$ python -q
>>> import numpy as np
>>> np.set_printoptions(suppress=True, linewidth=140)
>>> J = np.load("a.npy")
>>> J
array([[ 0,  2, -2],
       [-1,  2, -3],
       [ 0,  1, -1],
       [ 1,  0, -1],
       [ 3, -2, -3],
       [ 3, -2, -5],
       [ 5, -3, -5],
       [ 3, -2, -7],
       [ 2, -2, -8],
       [ 3, -2, -9],
       [ 4, -3, -7],
       [ 6, -5, -7],
       [ 4, -4, -6],
       [ 6, -3, -5],
       [ 5, -2, -3],
       [ 4,  0, -5],
       [ 6, -2, -6],
       [ 5,  0, -7],
       [ 4,  0, -8]])
>>> other = np.c_[J[:, :2] @ np.array([[4, 4], [5, 4]]), np.array([3, -2, -2, -5, 1, -3, -5, 4, 5, 4, -2, -2, 1, 3, 5, -5, 2, -5, 4])]
>>> other
array([[10,  8,  3],
       [ 6,  4, -2],
       [ 5,  4, -2],
       [ 4,  4, -5],
       [ 2,  4,  1],
       [ 2,  4, -3],
       [ 5,  8, -5],
       [ 2,  4,  4],
       [-2,  0,  5],
       [ 2,  4,  4],
       [ 1,  4, -2],
       [-1,  4, -2],
       [-4,  0,  1],
       [ 9, 12,  3],
       [10, 12,  5],
       [16, 16, -5],
       [14, 16,  2],
       [20, 20, -5],
       [16, 16,  4]])
>>> np.round(np.linalg.norm(np.linalg.qr(J)[0].T @ other, axis=0) ** 2 / ((other ** 2).sum(axis=0) + 1e-12), 2)
array([1.  , 1.  , 0.07])
>>> np.linalg.matrix_rank(other)
np.int64(3)
>>> np.round(np.linalg.norm(other - J @ np.linalg.lstsq(J, other)[0], axis=0), 2) + 0
array([ 0.  ,  0.  , 15.13])
>>> round(float(np.linalg.norm(J) ** 2 / np.linalg.norm(J, 2) ** 2), 2)
1.09
>>> J[13] @ J[2]
np.int64(2)
>>> round(np.linalg.norm(J, 2), 2)
np.float64(30.34)
>>> np.round(np.linalg.norm(J, axis=0), 2)
array([17.  , 10.25, 24.7 ])
>>> np.linalg.norm(J, axis=1).argmax()
np.int64(11)
>>> vec = np.array([4, 7, 1])
>>> target = J @ vec
>>> coef, lr = np.zeros(3), 1 / np.linalg.norm(J, 2) ** 2
>>> for i in range(50):
...     coef -= lr * J.T @ (J @ coef - target)
...     if i % 10 == 0: print(i, round(np.linalg.norm(J @ coef - target), 2))
... 
0 39.14
10 29.33
20 22.48
30 17.4
40 13.53
>>> coef.round(2)
array([2.5 , 5.35, 0.56])
>>> C2 = np.cov(J, rowvar=False)
>>> np.round(np.linalg.eigvalsh(C2)[::-1], 2)
array([10.03,  2.85,  1.08])
>>> C2.shape
(3, 3)
>>> np.argsort(-J.std(axis=0).round(6), kind="stable")
array([2, 0, 1])
>>> np.round(np.corrcoef(J[:, 1], J[:, 0])[0, 1], 2)
np.float64(-0.73)
>>> np.round(np.polyfit(J[:, 1], J[:, 0], 1), 2)
array([-0.8 ,  2.18])
>>> J @ J
Traceback (most recent call last):
  File "<python-input-25>", line 1, in <module>
    J @ J
    ~~^~~
ValueError: matmul: Input operand 1 has a mismatch in its core dimension 0, with gufunc signature (n?,k),(k,m?)->(n?,m?) (size 19 is different from 3)
>>> C2 = J.T @ J
>>> np.allclose(C2, C2.T)
True
>>> np.round(np.linalg.eigvalsh(C2)[::-1], 2)
array([920.37,  61.04,  22.58])
>>> np.linalg.matrix_rank(C2)
np.int64(3)
>>> X = np.load("m.npy")
>>> X
array([[50.62,  0.9 , 49.82,  1.67,  9.31],
       [49.65,  2.37, 50.85,  0.09,  9.07],
       [49.69,  1.55, 50.54, -0.34, 10.32],
       [49.29,  1.77, 49.3 ,  0.09, 10.57],
       [49.42,  0.68, 48.11, -0.54, 10.54],
       [50.75,  0.32, 49.23,  0.74,  9.31],
       [50.52,  0.96, 48.86, -2.05, 10.61],
       [49.94, -0.35, 50.51,  2.09, 10.47],
       [51.14,  0.39, 51.63,  0.87,  9.9 ],
       [49.24, -0.04, 47.96, -0.93, 11.18],
       [50.47,  0.81, 49.82,  1.15, 10.9 ],
       [50.12,  0.02, 48.92, -0.92, 11.27],
       [49.49, -0.37, 49.81, -0.27,  9.91],
       [50.6 , -0.35, 51.18, -1.17, 10.24],
       [51.23, -1.1 , 50.35,  0.38,  7.98],
       [49.59,  1.66, 49.87,  0.61,  8.84],
       [49.07, -0.46, 49.96, -0.74,  9.29],
       [51.27,  0.2 , 49.49, -1.12, 10.81],
       [49.6 ,  0.37, 49.9 , -0.25,  8.71],
       [49.76,  1.01, 48.86,  0.22, 10.4 ],
       [50.73, -0.32, 49.03, -0.43,  9.95]])
>>> Ac = X - X.mean(axis=0)
>>> vecs = np.linalg.svd(Ac)[2][:1]
>>> other = Ac - Ac @ vecs.T @ vecs
>>> np.round(np.diag(vecs.T @ vecs), 2) + 0
array([0.03, 0.  , 0.36, 0.38, 0.23])
>>> np.round(np.cov(Ac @ vecs.T, rowvar=False), 2)
np.float64(1.57)
>>> round(float(np.linalg.norm(other) / np.linalg.norm(Ac)), 2)
0.77
>>> F = np.load("data.npy")
>>> F
array([[-0.98, -1.  ,  2.  , -2.  , -1.  ,  3.  ],
       [-1.  , -1.98,  0.  , -4.  ,  5.  ,  3.  ],
       [-2.  , -3.  ,  1.02, -4.  ,  0.  ,  5.  ],
       [-4.  , -3.  , -5.  ,  2.02,  0.  , -3.  ],
       [ 0.  , -4.  , -1.  ,  5.  ,  2.02, -3.  ],
       [-1.  , -1.  ,  2.  , -2.  , -1.  ,  3.02]])
>>> U, sv, Vh = np.linalg.svd(F)
>>> sv.round(2)
array([12.32,  8.4 ,  5.17,  4.32,  0.74,  0.01])
>>> other = U[:, :5] @ np.diag(sv[:5]) @ Vh[:5]
>>> np.round(np.linalg.norm(F - other, 2), 2), np.round(sv[5], 2)
(np.float64(0.01), np.float64(0.01))
>>> round(np.abs(F - other).max(), 2)
np.float64(0.01)
>>> rng = np.random.default_rng(9686)
>>> labels = rng.permutation(6)
>>> labels
array([0, 3, 5, 4, 1, 2])
>>> other = F[labels][:, labels]
>>> round(float(np.linalg.det(other)), 2), np.round(np.linalg.det(F[labels]), 2)
(20.23, np.float64(-20.23))
>>> np.allclose(other, F)
False
>>> np.diag(other)
array([-0.98,  2.02,  3.02,  2.02, -1.98,  1.02])
>>> U, sv, Vh = np.linalg.svd(F, full_matrices=False)
>>> U.shape, sv.shape, Vh.shape
((6, 6), (6,), (6, 6))
>>> np.round(np.cumsum(sv ** 2) / np.sum(sv ** 2), 2)
array([0.57, 0.83, 0.93, 1.  , 1.  , 1.  ])
>>> np.round(Vh @ Vh.T, 2) + 0
array([[1., 0., 0., 0., 0., 0.],
       [0., 1., 0., 0., 0., 0.],
       [0., 0., 1., 0., 0., 0.],
       [0., 0., 0., 1., 0., 0.],
       [0., 0., 0., 0., 1., 0.],
       [0., 0., 0., 0., 0., 1.]])
>>> np.round(U.T @ F @ Vh.T, 2) + 0
array([[12.32,  0.  ,  0.  ,  0.  ,  0.  ,  0.  ],
       [ 0.  ,  8.4 ,  0.  ,  0.  ,  0.  ,  0.  ],
       [ 0.  ,  0.  ,  5.17,  0.  ,  0.  ,  0.  ],
       [ 0.  ,  0.  ,  0.  ,  4.32,  0.  ,  0.  ],
       [ 0.  ,  0.  ,  0.  ,  0.  ,  0.74,  0.  ],
       [ 0.  ,  0.  ,  0.  ,  0.  ,  0.  ,  0.01]])
>>> np.round(np.sqrt((sv ** 2).sum()), 2), np.round(np.linalg.norm(F), 2)
(np.float64(16.38), np.float64(16.38))
>>> np.round(sv / sv[0], 2) + 0
array([1.  , 0.68, 0.42, 0.35, 0.06, 0.  ])
>>> sv.round(2)
array([12.32,  8.4 ,  5.17,  4.32,  0.74,  0.01])
>>> np.abs(U[:, 0]).round(6).argmax()
np.int64(2)
>>> arr = np.load("dump.npy")
>>> arr
array([[0, 0, 1, 0, 1, 1],
       [0, 0, 0, 0, 0, 0],
       [1, 0, 0, 1, 1, 1],
       [0, 0, 1, 0, 1, 1],
       [1, 0, 1, 1, 0, 0],
       [1, 0, 1, 1, 0, 0]])
>>> def softmax(z):
...     e = np.exp(z - z.max(axis=-1, keepdims=True))
...     return e / e.sum(axis=-1, keepdims=True)
... 
>>> np.round(softmax(arr[0]), 2)
array([0.09, 0.09, 0.24, 0.09, 0.24, 0.24])
>>> np.round(softmax(arr[0] + -1), 2)
array([0.09, 0.09, 0.24, 0.09, 0.24, 0.24])
>>> S = arr @ arr.T / np.sqrt(6)
>>> np.round(softmax(S + np.triu(np.full(S.shape, -np.inf), 1)), 2)
array([[1.  , 0.  , 0.  , 0.  , 0.  , 0.  ],
       [0.5 , 0.5 , 0.  , 0.  , 0.  , 0.  ],
       [0.27, 0.12, 0.61, 0.  , 0.  , 0.  ],
       [0.34, 0.1 , 0.22, 0.34, 0.  , 0.  ],
       [0.16, 0.1 , 0.23, 0.16, 0.35, 0.  ],
       [0.12, 0.08, 0.17, 0.12, 0.26, 0.26]])
>>> np.round(softmax(S), 2)
array([[0.26, 0.08, 0.17, 0.26, 0.12, 0.12],
       [0.17, 0.17, 0.17, 0.17, 0.17, 0.17],
       [0.15, 0.07, 0.34, 0.15, 0.15, 0.15],
       [0.26, 0.08, 0.17, 0.26, 0.12, 0.12],
       [0.12, 0.08, 0.17, 0.12, 0.26, 0.26],
       [0.12, 0.08, 0.17, 0.12, 0.26, 0.26]])
>>> np.round(softmax(S)[0] @ arr, 2)
array([0.4 , 0.  , 0.75, 0.4 , 0.69, 0.69])
>>> f = np.array([2, 4, 2, 1, 4]) + 0.5
>>> feats = np.outer(f, f) / (f @ f)
>>> feats.round(2)
array([[0.11, 0.2 , 0.11, 0.07, 0.2 ],
       [0.2 , 0.37, 0.2 , 0.12, 0.37],
       [0.11, 0.2 , 0.11, 0.07, 0.2 ],
       [0.07, 0.12, 0.07, 0.04, 0.12],
       [0.2 , 0.37, 0.2 , 0.12, 0.37]])
>>> # looks like rank 1
>>> r = np.linalg.matrix_rank(feats)
>>> r
np.int64(1)
>>> null = np.linalg.svd(feats)[2][r:].T
>>> null.shape
(5, 4)
>>> [int(np.linalg.matrix_rank(feats[:i])) for i in range(1, len(feats) + 1)]
[1, 1, 1, 1, 1]
>>> np.round(feats @ null, 2) + 0
array([[0., 0., 0., 0.],
       [0., 0., 0., 0.],
       [0., 0., 0., 0.],
       [0., 0., 0., 0.],
       [0., 0., 0., 0.]])
>>> np.linalg.matrix_rank(feats.T @ feats), np.linalg.matrix_rank(feats @ feats.T)
(np.int64(1), np.int64(1))
>>> [int(np.linalg.matrix_rank(feats[:, :j + 1])) for j in range(5)]
[1, 1, 1, 1, 1]
>>> np.abs(np.diag(np.linalg.qr(feats)[1])) > 1e-9
array([ True, False, False, False, False])
>>> np.linalg.lstsq(feats[:-1].T, feats[-1])[2]
np.int32(1)
>>> np.round(feats @ np.linalg.pinv(feats) @ feats, 2)
array([[0.11, 0.2 , 0.11, 0.07, 0.2 ],
       [0.2 , 0.37, 0.2 , 0.12, 0.37],
       [0.11, 0.2 , 0.11, 0.07, 0.2 ],
       [0.07, 0.12, 0.07, 0.04, 0.12],
       [0.2 , 0.37, 0.2 , 0.12, 0.37]])
>>> np.unique(feats.round(6), axis=0).shape
(3, 5)
>>> mat = np.load("sample11.npy")
>>> mat
array([[ 0,  0,  0,  0,  0],
       [ 7, -1,  0,  0,  0],
       [-8, -4, -7,  0,  0],
       [-6,  5, -4, -6,  0],
       [-1, -2,  0,  7, -5]])
>>> [round(float(x), 2) for x in np.linalg.svd(mat, compute_uv=False)[:3]]
[14.5, 10.81, 5.6]
>>> round(float(np.linalg.norm(mat, 2) / np.linalg.norm(mat)), 2)
0.75
>>> np.linalg.matrix_rank(mat, rtol=0.1)
np.int64(4)
>>> np.argsort(-np.linalg.norm(mat, axis=0).round(6), kind="stable")[:3]
array([0, 3, 2])
>>> np.linalg.cond(mat) > 100
np.True_
>>> U, sv, Vh = np.linalg.svd(mat)
>>> sv.round(2) + 0
array([14.5 , 10.81,  5.6 ,  3.54,  0.  ])
>>> other = U[:, :4] @ np.diag(sv[:4]) @ Vh[:4]
>>> np.linalg.matrix_rank(other)
np.int64(4)
>>> np.round(np.abs(mat - other).max(), 2)
np.float64(0.0)
>>> mat @ mat
array([[  0,   0,   0,   0,   0],
       [ -7,   1,   0,   0,   0],
       [ 28,  32,  49,   0,   0],
       [103, -19,  52,  36,   0],
       [-51,  47, -28, -77,  25]])
>>> [int(np.linalg.matrix_rank(np.linalg.matrix_power(mat, p))) for p in range(1, 6)]
[4, 4, 4, 4, 4]
>>> np.round(np.sort(np.linalg.eigvals(mat)), 2)
array([-7., -6., -5., -1.,  0.])
>>> M = np.load("arr.npy")
>>> M
array([[ 2.09, -6.15,  3.53],
       [-3.49,  4.63,  3.99],
       [-7.15, -0.06, -4.21]])
>>> other = np.array([[4, -6, 8], [-8, -6, 7], [-6, -2, -2]])
>>> np.round(np.einsum("ij->j", M), 2)
array([-8.55, -1.58,  3.31])
>>> np.linalg.matrix_rank(M @ other)
np.int64(3)
>>> np.round(other.T @ M.T, 2)
array([[ 36.38, -74.94,  -2.86],
       [ 17.3 , -14.82,  51.68],
       [-33.39,  -3.49, -49.2 ]])
>>> np.round(np.einsum("ik,kj->ji", M, other), 2)
array([[ 36.38, -74.94,  -2.86],
       [ 17.3 , -14.82,  51.68],
       [-33.39,  -3.49, -49.2 ]])
>>> np.vstack([M, other.T]).shape
(6, 3)
>>> np.round(np.einsum("ik,kj->ij", M, other), 2)
array([[ 36.38,  17.3 , -33.39],
       [-74.94, -14.82,  -3.49],
       [ -2.86,  51.68, -49.2 ]])
>>> np.round(M @ other, 2)
array([[ 36.38,  17.3 , -33.39],
       [-74.94, -14.82,  -3.49],
       [ -2.86,  51.68, -49.2 ]])
>>> np.linalg.matrix_rank(np.vstack([M, other.T]))
np.int64(3)
>>> np.linalg.matrix_rank(arr, rtol=0.1)
np.int64(3)
>>> Q = M.astype(float).copy()
>>> for j in range(3):
...     Q[:, j] -= Q[:, :j] @ (Q[:, :j].T @ Q[:, j])
...     Q[:, j] /= np.linalg.norm(Q[:, j])
... 
>>> Q.round(2)
array([[ 0.25, -0.77,  0.59],
       [-0.42,  0.46,  0.78],
       [-0.87, -0.45, -0.21]])
>>> np.round(Q.T @ Q, 2) + 0
array([[1., 0., 0.],
       [0., 1., 0.],
       [0., 0., 1.]])
>>> m1 = np.loadtxt("out1.csv", delimiter=",")
>>> m1
array([[ 7., -6., -6.,  5., -4.],
       [-6.,  7., -6., -6.,  5.],
       [-6., -6.,  7., -6., -6.],
       [ 5., -6., -6.,  7., -6.],
       [-4.,  5., -6., -6.,  7.]])
>>> # symmetric
>>> other = m1[0, 0] * m1[1:] - np.outer(m1[1:, 0], m1[0])
>>> other
array([[  0.,  13., -78., -12.,  11.],
       [  0., -78.,  13., -12., -66.],
       [  0., -12., -12.,  24., -22.],
       [  0.,  11., -66., -22.,  33.]])
>>> np.round(m1[:, 0] / m1[0, 0], 2)
array([ 1.  , -0.86, -0.86,  0.71, -0.57])
>>> f = np.array([-9, 8, 6])
>>> np.cross(m1[3, :3], m1[0, :3])
array([  0., -12.,  12.])
>>> other = m1 + rng.integers(-2, 3, (5, 4)) @ rng.integers(-2, 3, (4, 5))
>>> other
array([[  4.,  -4.,  -4.,   2.,  -4.],
       [-11.,  14.,  -6.,  -2.,   0.],
       [ -2.,  -6.,  -1., -14., -12.],
       [  8.,  -8.,  -6.,  13.,  -6.],
       [ -4.,   7., -10.,  -6.,   4.]])
>>> other - m1
array([[-3.,  2.,  2., -3.,  0.],
       [-5.,  7.,  0.,  4., -5.],
       [ 4.,  0., -8., -8., -6.],
       [ 3., -2.,  0.,  6.,  0.],
       [ 0.,  2., -4.,  0., -3.]])
>>> np.round(np.linalg.svd(other - m1, compute_uv=False), 2) + 0
array([14.31, 11.3 ,  8.03,  1.42,  0.  ])
>>> other = m1 / np.linalg.norm(m1, axis=1, keepdims=True)
>>> C2 = other @ other.T
>>> (np.abs(C2) > 0.9).astype(int)
array([[1, 0, 0, 1, 0],
       [0, 1, 0, 0, 1],
       [0, 0, 1, 0, 0],
       [1, 0, 0, 1, 0],
       [0, 1, 0, 0, 1]])
>>> (C2 - 2 * np.eye(5)).round(6).argmax(axis=1)
array([3, 4, 1, 0, 1])
>>> round(np.degrees(np.arccos(np.clip(C2[1, 2], -1, 1))), 2)
np.float64(102.95)
>>> np.round(np.linalg.norm(other, axis=1), 2)
array([1., 1., 1., 1., 1.])
>>> C2.round(2)
array([[ 1.  , -0.57, -0.31,  0.97, -0.49],
       [-0.57,  1.  , -0.22, -0.59,  0.97],
       [-0.31, -0.22,  1.  , -0.22, -0.31],
       [ 0.97, -0.59, -0.22,  1.  , -0.57],
       [-0.49,  0.97, -0.31, -0.57,  1.  ]])
